$ python -q
>>> import numpy as np
>>> np.set_printoptions(precision=2, suppress=True, linewidth=100)
>>> K = np.load("arr.npy")
>>> print(K)
[[  1.54  -1.36  -0.6 ]
 [  2.39  -1.72  -3.54]
 [  4.22  -1.16   1.91]
 [  3.31  -0.47   0.43]
 [ 11.03  -4.3    5.14]
 [  0.6    1.85   4.04]
 [ -0.24   5.15   0.8 ]
 [  2.47   4.59   6.38]
 [  2.08  -3.34   8.85]
 [  2.2    1.1   -1.92]
 [  2.48   4.57  -3.68]
 [ -2.24  -1.28   7.43]
 [  5.42  -1.97   2.68]
 [ -5.21   3.21   4.44]
 [  4.93  -2.19 -13.15]
 [  6.51   2.95  11.09]
 [  1.61   1.     6.  ]
 [ -1.37   0.4   -5.45]
 [ -2.5   -0.37  -1.83]
 [  3.32   3.9    9.05]
 [ -2.79   3.95  10.22]
 [  1.11   4.49   9.05]
 [ -1.19   1.18  -1.06]]
>>> Xs = K - K.mean(axis=0)
>>> left, sig, Vt = np.linalg.svd(Xs, full_matrices=False)
>>> print(sig ** 2 / (sig ** 2).sum())
[0.65 0.26 0.09]
>>> print(sig)
[28.17 17.78 10.58]
>>> print(Vt[0] * np.sign(Vt[0, np.abs(Vt[0]).argmax()]))
[-0.03  0.17  0.98]
>>> print(np.abs(Vt[0]).argmax())
2
>>> print((np.sign(left[:, 0]) == np.sign(left[0, 0])).astype(int))
[1 1 1 1 0 0 1 0 0 1 1 0 1 0 1 0 0 1 1 0 0 0 1]
>>> print(np.abs(Vt[-1]))
[0.47 0.87 0.14]
>>> print(np.linalg.matrix_rank(Xs))
3
>>> Xs = (K - K.mean(axis=0)) / K.std(axis=0)
>>> print(np.argwhere(np.abs(Xs) > 2))
[[ 4  0]
 [13  0]
 [14  2]]
>>> coef = np.linalg.lstsq(np.delete(Xs, 0, axis=1), Xs[:, 0])[0]
>>> print(coef)
[-0.43  0.12]
>>> P = K @ np.linalg.solve(K.T @ K, K.T)
>>> print(np.round(np.linalg.eigvalsh(P), 2) + 0)
[0. 0. 0. 0. 0. 0. 0. 0. 0. 0. 0. 0. 0. 0. 0. 0. 0. 0. 0. 0. 1. 1. 1.]
>>> print(np.allclose(P @ P, P))
True
>>> print(P @ K[:, 2])
[ -0.6   -3.54   1.91   0.43   5.14   4.04   0.8    6.38   8.85  -1.92  -3.68   7.43   2.68   4.44
 -13.15  11.09   6.    -5.45  -1.83   9.05  10.22   9.05  -1.06]
>>> print(np.linalg.matrix_rank(np.eye(23) - P))
20
